% python3 -q
>>> import numpy as np
>>> from numpy import linalg as LA
>>> np.set_printoptions(precision=2, suppress=True, linewidth=120, floatmode="fixed")
>>> X = np.load("case3.npy")
>>> X
array([[ 2.54,  0.79, -2.71],
       [ 2.67,  0.79, -1.97],
       [ 2.81,  0.96, -1.71],
       [ 2.78,  1.05, -1.76],
       [ 3.38,  0.56, -2.03],
       [ 2.47,  1.52, -1.69],
       [ 2.80,  0.54, -2.26],
       [ 2.55,  1.58, -2.23],
       [ 2.93,  1.34, -1.89],
       [ 3.06,  1.21, -1.85],
       [ 2.77,  1.55, -2.11],
       [ 3.00,  0.84, -1.88],
       [ 3.04,  1.25, -1.47],
       [ 2.84,  0.77, -1.28],
       [ 2.91,  1.29, -2.56],
       [ 3.33,  1.03, -1.80],
       [ 2.59,  0.34, -1.50],
       [-2.97,  0.80,  1.98],
       [-2.96,  1.16,  2.03],
       [-3.28,  0.53,  2.06],
       [-2.97,  0.59,  2.06],
       [-2.92,  1.07,  2.35],
       [-2.73,  1.50,  2.31],
       [-2.95,  1.70,  2.37],
       [-3.26,  1.02,  1.97],
       [-2.71,  1.36,  2.09],
       [-2.69,  1.05,  1.81],
       [-3.08,  1.23,  1.73],
       [-2.80,  1.44,  2.19],
       [-2.83,  1.09,  2.05],
       [-3.41,  1.02,  2.18],
       [-3.07,  0.52,  1.88],
       [-2.60,  1.48,  1.97],
       [-3.25,  0.65,  2.11]])
>>> x = np.array([-3, -3, 3])
>>> y = X @ x
>>> np.round(LA.pinv(X) @ X, 2) + 0
array([[1.00, 0.00, 0.00],
       [0.00, 1.00, 0.00],
       [0.00, 0.00, 1.00]])
>>> try:
...     LA.solve(X, y)
... except LA.LinAlgError as e:
...     print("failed:", e)
... 
failed: Last 2 dimensions of the array must be square
>>> rng = np.random.default_rng(907911)
>>> y = y + 0.1 * rng.normal(size=34)
>>> y
array([-18.05, -16.17, -16.48, -16.89, -18.01, -16.97, -16.84, -19.07, -18.42, -18.42, -19.25, -17.21, -17.42, -14.64,
       -20.37, -18.40, -13.33,  12.63,  11.46,  14.47,  13.38,  12.54,  10.68,  10.74,  12.73,  10.24,  10.49,  10.65,
        10.44,  11.24,  13.67,  13.14,   9.17,  13.95])
>>> b, *_ = LA.lstsq(X, y)
>>> np.round(X.T @ (y - X @ b), 2) + 0
array([0.00, 0.00, 0.00])
>>> [round(float(LA.norm(LA.solve(X.T @ X + lam * np.eye(3), X.T @ y))), 2) for lam in (0, 1, 10, 100)]
[5.2, 5.12, 4.73, 3.46]
>>> feats = np.array([[1, 0, 3, 3], [2, 1, 1, 0], [2, 3, 0, 0], [1, 3, 0, 1]])
>>> feats
array([[1, 0, 3, 3],
       [2, 1, 1, 0],
       [2, 3, 0, 0],
       [1, 3, 0, 1]])
>>> left, sig, Vt = LA.svd(feats)
>>> evecs = Vt[:(sig > 1e-8).sum()]
>>> x = feats[1] + 3 * feats[0] + rng.integers(2) * np.eye(4)[2]
>>> x
array([ 5.00,  1.00, 10.00,  9.00])
>>> evecs.T @ evecs
array([[ 0.76,  0.16,  0.32, -0.24],
       [ 0.16,  0.89, -0.21,  0.16],
       [ 0.32, -0.21,  0.58,  0.32],
       [-0.24,  0.16,  0.32,  0.76]])
>>> LA.norm(feats, axis=0)
array([3.16, 4.36, 3.16, 3.16])
>>> np.round(LA.norm(feats[0], 1), 2), round(LA.norm(feats[0], np.inf), 2)
(np.float64(7.0), np.float64(3.0))
>>> feats[0] @ feats[2]
np.int64(2)
>>> LA.norm(feats, axis=1)
array([4.36, 2.45, 3.61, 3.32])
>>> LA.norm(feats, axis=1).argmax()
np.int64(0)
>>> round(LA.norm(feats, 1), 2), round(LA.norm(feats, np.inf), 2)
(np.float64(7.0), np.float64(7.0))
>>> np.round(LA.norm(feats, 2), 2)
np.float64(5.46)
>>> left, sig, Vt = LA.svd(feats)
>>> np.argmax(sig[:-1] / (sig[1:] + 1e-6)) + 1
np.int64(3)
>>> sig.round(2) + 0
array([5.46, 4.06, 1.64, 0.00])
>>> M2 = left[:, :3] @ np.diag(sig[:3]) @ Vt[:3]
>>> round(float(LA.norm(feats - M2, 2)), 2), np.round(sig[3], 2)
(0.0, np.float64(0.0))
>>> LA.matrix_rank(M2)
np.int64(3)
>>> round(float(np.abs(feats - M2).max()), 2)
0.0
>>> M2.round(2) + 0
array([[1.00, 0.00, 3.00, 3.00],
       [2.00, 1.00, 1.00, 0.00],
       [2.00, 3.00, 0.00, 0.00],
       [1.00, 3.00, 0.00, 1.00]])
>>> E = np.loadtxt("arr.csv", delimiter=",")
>>> E
array([[ -0.70,   0.30,   0.50,   0.90,   0.10,  -0.70],
       [ -0.40,  -0.50,  -1.00,   0.00,   0.20,   2.10],
       [  0.60,   0.40,   0.10,  -0.90,   1.00,   0.50],
       [ -0.70,  -0.70,   0.30,  -0.50,   0.20,  -1.40],
       [ -0.70,   0.40,   0.30,   0.30,   1.70,  -0.40],
       [ -0.40,   0.80,  -0.20,  -0.30,   0.70,  -0.20],
       [ -0.30,   0.10,   1.40,  -0.70,  -0.50,   1.10],
       [ -1.80,  -0.30,   1.30,  -0.50,  -0.30,   0.40],
       [  0.20,   0.00,  -0.90,   3.10,   0.50,   0.10],
       [ -0.70,  -0.60,  -0.10,  -1.50,  -0.70,   0.00],
       [  3.10,   0.40,  -1.20,   0.30,   0.50,  -0.40],
       [ -0.30,  -0.50,   0.60,   1.40,   1.40,  -0.50],
       [  0.20,  -0.50,   0.00,   0.40,   1.00,  -0.50],
       [  0.50,  -1.00,  -0.40,   0.80,  -0.30,   1.50],
       [ -0.60,   0.80,  -0.40,   0.00,   0.60,  -0.90],
       [ 20.00,  -2.00, -12.00, -32.00,  18.00,  14.00],
       [  0.00,  -0.60,   0.60,  -0.70,  -0.40,   0.80],
       [  0.30,   1.00,  -1.50,   0.20,   0.00,  -1.20],
       [  1.70,  -0.10,   1.30,  -1.70,  -1.40,  -0.10],
       [ -0.70,   1.60,  -0.20,  -0.90,  -0.50,   0.10],
       [ -1.00,   0.40,  -0.30,   0.60,  -1.00,   0.40],
       [  0.40,  -0.40,   0.10,  -0.50,  -1.40,   0.70],
       [ -0.30,  -0.80,   0.10,  -0.60,  -1.10,   0.10],
       [  0.10,   0.30,   0.40,   0.20,  -0.10,  -1.10],
       [  0.30,  -2.20,   0.90,   0.70,  -0.40,   0.50],
       [ -1.40,   0.10,   0.30,   0.50,   0.20,  -0.30],
       [  0.70,   0.00,   0.40,   0.10,   0.00,   0.20],
       [ -1.10,   0.50,   0.80,   0.30,   0.70,  -1.90],
       [  0.30,  -1.40,   0.00,   1.10,  -0.30,  -0.60]])
>>> # row 15 dominates
>>> basis = E[[28, 22]].astype(float)
>>> for _ in range(6):
...     z = LA.norm(E[:, None] - basis, axis=-1).argmin(axis=1)
...     basis = np.array([E[z == j].mean(axis=0) for j in range(2)])
... 
>>> z
array([0, 0, 0, 0, 0, 0, 0, 0, 0, 0, 0, 0, 0, 0, 0, 1, 0, 0, 0, 0, 0, 0, 0, 0, 0, 0, 0, 0, 0])
>>> basis
array([[ -0.10,  -0.09,   0.11,   0.07,   0.01,  -0.06],
       [ 20.00,  -2.00, -12.00, -32.00,  18.00,  14.00]])
>>> np.bincount(z)
array([28,  1])
